In [1]: import numpy as np

In [2]: np.set_printoptions(suppress=True, linewidth=100)

In [3]: data = np.loadtxt("dump.csv", delimiter=",")

In [4]: print(data.round(2))
[[-0.41  0.25  0.55  0.14  0.17  0.65]
 [ 0.41 -0.65  0.46 -0.2  -0.32  0.24]
 [-0.61 -0.71 -0.22  0.21  0.19 -0.01]
 [-0.41  0.12 -0.28 -0.45 -0.7   0.22]
 [-0.34  0.07  0.58  0.09 -0.29 -0.67]
 [ 0.14  0.03 -0.14  0.83 -0.5   0.15]]

In [5]: # keeps lengths

In [6]: U, sigma, VT = np.linalg.svd(data, full_matrices=False)

In [7]: U.shape, sigma.shape, VT.shape
Out[7]: ((6, 6), (6,), (6, 6))

In [8]: np.round(U.T @ data @ VT.T, 2) + 0
Out[8]: 
array([[1., 0., 0., 0., 0., 0.],
       [0., 1., 0., 0., 0., 0.],
       [0., 0., 1., 0., 0., 0.],
       [0., 0., 0., 1., 0., 0.],
       [0., 0., 0., 0., 1., 0.],
       [0., 0., 0., 0., 0., 1.]])

In [9]: (sigma > 1e-8).sum()
Out[9]: np.int64(6)

In [10]: np.round(VT @ VT.T, 2) + 0
Out[10]: 
array([[1., 0., 0., 0., 0., 0.],
       [0., 1., 0., 0., 0., 0.],
       [0., 0., 1., 0., 0., 0.],
       [0., 0., 0., 1., 0., 0.],
       [0., 0., 0., 0., 1., 0.],
       [0., 0., 0., 0., 0., 1.]])

In [11]: M = np.array([[6.0, 0.0, 0.0, 5.0, 0.0],
    ...:     [0.0, 6.0, 5.0, 0.0, 5.0],
    ...:     [0.0, 5.0, 6.0, 0.0, 5.0],
    ...:     [5.0, 0.0, 0.0, 6.0, 0.0],
    ...:     [0.0, 5.0, 5.0, 0.0, 6.0]])

In [12]: # equal to its transpose

In [13]: w1 = np.array([[2, -2, 9, -4, 9, -5],
    ...:     [6, -1, -2, -6, -1, -2],
    ...:     [9, -3, 2, -2, -6, 3],
    ...:     [0, 5, 8, -2, -4, -1],
    ...:     [0, -1, -9, -1, -2, -2]])

In [14]: c = np.array([-3, -3, 2, -1, 1, 0])

In [15]: act = np.maximum(M @ w1 + c, 0)

In [16]: print(np.linalg.matrix_rank(act))
3

In [17]: (act > 0).mean(axis=0)
Out[17]: array([1. , 0.4, 0.4, 0. , 0.4, 0. ])

In [18]: (act > 0).astype(int)
Out[18]: 
array([[1, 1, 1, 0, 1, 0],
       [1, 0, 0, 0, 0, 0],
       [1, 0, 0, 0, 0, 0],
       [1, 1, 1, 0, 1, 0],
       [1, 0, 0, 0, 0, 0]])

In [19]: basis = np.array([[1, 2, 0],
    ...:     [-1, 0, -1],
    ...:     [-2, -3, 1],
    ...:     [-3, -3, 3],
    ...:     [-1, -1, 1],
    ...:     [0, 2, 2]])

In [20]: w1 @ basis
Out[20]: 
array([[-11, -30,  -2],
       [ 30,  33, -24],
       [ 20,  30,  -1],
       [-11, -16,  -9],
       [ 24,  28, -17]])
